$ python -q
>>> import numpy as np
>>> import numpy.linalg as la
>>> np.set_printoptions(precision=2, suppress=True, linewidth=100, legacy="1.25")
>>> feats = np.array([[6, 9, -2, 7, 7],
...     [-5, -7, -6, 9, 9],
...     [-5, 4, 7, -8, 0],
...     [1, 0, -8, 9, -6],
...     [9, -9, -4, 0, -9]])
>>> print(feats[3] @ feats[2])
-133
>>> print(la.norm(feats, axis=1).argmax())
1
>>> print(np.round(la.norm(feats[3] - feats[2]), 2))
24.54
>>> print(round(la.norm(feats, 2), 2))
21.71
>>> print(round(float(la.norm(feats[3], 1)), 2), round(float(la.norm(feats[3], np.inf)), 2))
24.0 9.0
>>> hat = np.triu(np.array([[8, -3, -4, -3, 5],
...     [2, -3, 6, -9, 1],
...     [-8, 2, -4, -1, -6],
...     [2, -8, 8, -8, 0],
...     [-7, 3, 8, -4, -7]]), 1) + np.eye(5)
>>> Y = hat @ feats @ la.inv(hat)
>>> print(np.trace(Y), np.trace(feats))
6.0 6
>>> print(la.matrix_rank(Y))
5
>>> Y = la.invert(feats)
Traceback (most recent call last):
  File "<python-input-13>", line 1, in <module>
    Y = la.invert(feats)
        ^^^^^^^^^
AttributeError: module 'numpy.linalg' has no attribute 'invert'
>>> Y = la.inv(feats)
>>> print(np.allclose(Y, feats.T))
False
>>> print(np.round(feats @ Y, 2) + 0)
[[1. 0. 0. 0. 0.]
 [0. 1. 0. 0. 0.]
 [0. 0. 1. 0. 0.]
 [0. 0. 0. 1. 0.]
 [0. 0. 0. 0. 1.]]
>>> print(np.round(la.inv(Y), 2) + 0)
[[ 6.  9. -2.  7.  7.]
 [-5. -7. -6.  9.  9.]
 [-5.  4.  7. -8.  0.]
 [ 1.  0. -8.  9. -6.]
 [ 9. -9. -4.  0. -9.]]
>>> print(round(la.cond(feats), 2))
253.51
>>> print((np.abs(Y) > 1e-9).astype(int))
[[1 1 1 1 1]
 [1 1 1 1 1]
 [1 1 1 1 1]
 [1 1 1 1 1]
 [1 1 1 1 1]]
>>> print(np.round(la.slogdet(feats)[0], 2))
1.0
>>> print(round(np.abs(la.eigvals(feats)).max(), 2))
17.63
>>> feats.inv()
Traceback (most recent call last):
  File "<python-input-22>", line 1, in <module>
    feats.inv()
    ^^^^^^^^^
AttributeError: 'numpy.ndarray' object has no attribute 'inv'
>>> print(np.allclose(feats @ feats.T, feats.T @ feats))
False
>>> print(la.matrix_power(feats, 4))
[[ 11179  19804 -40660  63646  14430]
 [ -3459 -43125 -33842  36015   6519]
 [-19700  13834  45081 -51372  15860]
 [ 14222   7734 -29500  37827 -10894]
 [ 27139 -12528 -21070  11577 -41790]]
>>> print(feats @ feats)
[[  71  -80 -164  202   18]
 [ 125 -101  -98   31 -233]
 [ -93  -45   99 -127   49]
 [   1   31 -106  152    7]
 [  38  209   44   14   63]]
>>> Y = np.array([[2, -6]])
>>> F = np.block([[np.zeros((1, 1)), Y], [Y.T, np.zeros((2, 2))]])
>>> print(F)
[[ 0.  2. -6.]
 [ 2.  0.  0.]
 [-6.  0.  0.]]
>>> # symmetric, so the eigenvalues are real
>>> print(round(la.norm(F[2], 1), 2), round(float(la.norm(F[2], np.inf)), 2))
6.0 6.0
>>> print(round(la.norm(F, 1), 2), round(float(la.norm(F, np.inf)), 2))
8.0 8.0
>>> print(round(float(la.norm(F) ** 2 / la.norm(F, 2) ** 2), 2))
2.0
>>> print(F[2] @ F[1])
-12.0
>>> print(round(la.norm(F, "nuc"), 2))
12.65
>>> print(la.norm(F, axis=1).argmax())
0
>>> print(la.norm(F, axis=1))
[6.32 2.   6.  ]
>>> Y = F / la.norm(F, axis=1, keepdims=True)
>>> C2 = Y @ Y.T
>>> print(C2[0])
[1. 0. 0.]
>>> print(np.degrees(np.arccos(np.clip(C2[0, 1], -1, 1))))
90.0
>>> print(np.argwhere(np.triu(np.abs(C2) > 0.95, 1)))
[[1 2]]
>>> print((np.abs(C2) > 0.9).astype(int))
[[1 0 0]
 [0 1 1]
 [0 1 1]]
>>> print(C2)
[[ 1.  0.  0.]
 [ 0.  1. -1.]
 [ 0. -1.  1.]]
>>> arr = np.load("block3.npy")
>>> print(arr)
[[1 3 2 2 2]
 [1 3 1 2 2]
 [1 3 1 3 1]
 [1 2 1 3 3]
 [1 1 3 0 1]]
>>> Uu, sigma, VT = la.svd(arr, full_matrices=False)
>>> print(sigma)
[9.3  2.87 1.6  0.85 0.19]
>>> print(np.cumsum(sigma ** 2) / np.sum(sigma ** 2))
[0.88 0.97 0.99 1.   1.  ]
>>> print(np.abs(VT[0]))
[0.23 0.6  0.34 0.52 0.45]
>>> print(sigma / sigma[0])
[1.   0.31 0.17 0.09 0.02]
>>> print((sigma > 1e-8).sum())
5
>>> print(np.round(Uu.T @ Uu, 2) + 0)
[[1. 0. 0. 0. 0.]
 [0. 1. 0. 0. 0.]
 [0. 0. 1. 0. 0.]
 [0. 0. 0. 1. 0.]
 [0. 0. 0. 0. 1.]]
>>> print(np.abs(Uu[:, 0]).round(6).argmax())
3
>>> x0 = np.array([1, 3, 0, 0, 0])
>>> rhs = arr @ x0
>>> coef, lr = np.zeros(5), 1 / la.norm(arr, 2) ** 2
>>> for i in range(300):
...     coef -= lr * arr.T @ (arr @ coef - rhs)
...     if i % 50 == 0: print(i, round(la.norm(arr @ coef - rhs), 2))
... 
0 3.05
50 1.03
100 0.57
150 0.38
200 0.27
250 0.2
>>> print(np.round(la.cond(arr), 2))
47.83
>>> print(coef)
[ 0.41  2.98  0.2   0.16 -0.02]
